In [1]: import numpy as np

In [2]: from numpy import linalg as LA

In [3]: np.set_printoptions(suppress=True, linewidth=200)

In [4]: M = np.array([[2, 0, 0, 0, 0, 0],
   ...:     [1, 0, 0, 0, 0, 0],
   ...:     [1, 2, 1, 0, 0, 0],
   ...:     [2, 1, 2, 0, 0, 0],
   ...:     [0, 2, 0, 1, 1, 0],
   ...:     [0, 0, 2, 1, 0, 0]])

In [5]: M
Out[5]: 
array([[2, 0, 0, 0, 0, 0],
       [1, 0, 0, 0, 0, 0],
       [1, 2, 1, 0, 0, 0],
       [2, 1, 2, 0, 0, 0],
       [0, 2, 0, 1, 1, 0],
       [0, 0, 2, 1, 0, 0]])

In [6]: left, sigma, Vh = LA.svd(M)

In [7]: np.argmax(sigma[:-1] / (sigma[1:] + 1e-6)) + 1
Out[7]: np.int64(5)

In [8]: M2 = left[:, :5] @ np.diag(sigma[:5]) @ Vh[:5]

In [9]: LA.matrix_rank(M, rtol=0.05)
Out[9]: np.int64(5)

In [10]: left, sigma, Vh = LA.svd(M)

In [11]: evecs = Vh[:(sigma > 1e-8).sum()]

In [12]: rng = np.random.default_rng(6)

In [13]: x = M[0] + -2 * M[3] + rng.integers(2) * np.eye(6)[0]

In [14]: x
Out[14]: array([-2., -2., -4.,  0.,  0.,  0.])

In [15]: np.round(evecs.T @ evecs, 2) + 0
Out[15]: 
array([[1., 0., 0., 0., 0., 0.],
       [0., 1., 0., 0., 0., 0.],
       [0., 0., 1., 0., 0., 0.],
       [0., 0., 0., 1., 0., 0.],
       [0., 0., 0., 0., 1., 0.],
       [0., 0., 0., 0., 0., 0.]])

In [16]: LA.matrix_rank(np.vstack([M, x]))
Out[16]: np.int64(5)

In [17]: r0 = np.array([-1, -2])

In [18]: np.cross(M[1, :3], M[0, :3])
Out[18]: array([0, 0, 0])

In [19]: np.convolve(M[1], r0)
Out[19]: array([-1, -2,  0,  0,  0,  0,  0])

In [20]: LA.cond(M) > 100
Out[20]: np.True_

In [21]: [round(float(x), 2) for x in LA.svd(M, compute_uv=False)[:3]]
Out[21]: [4.29, 2.55, 2.19]
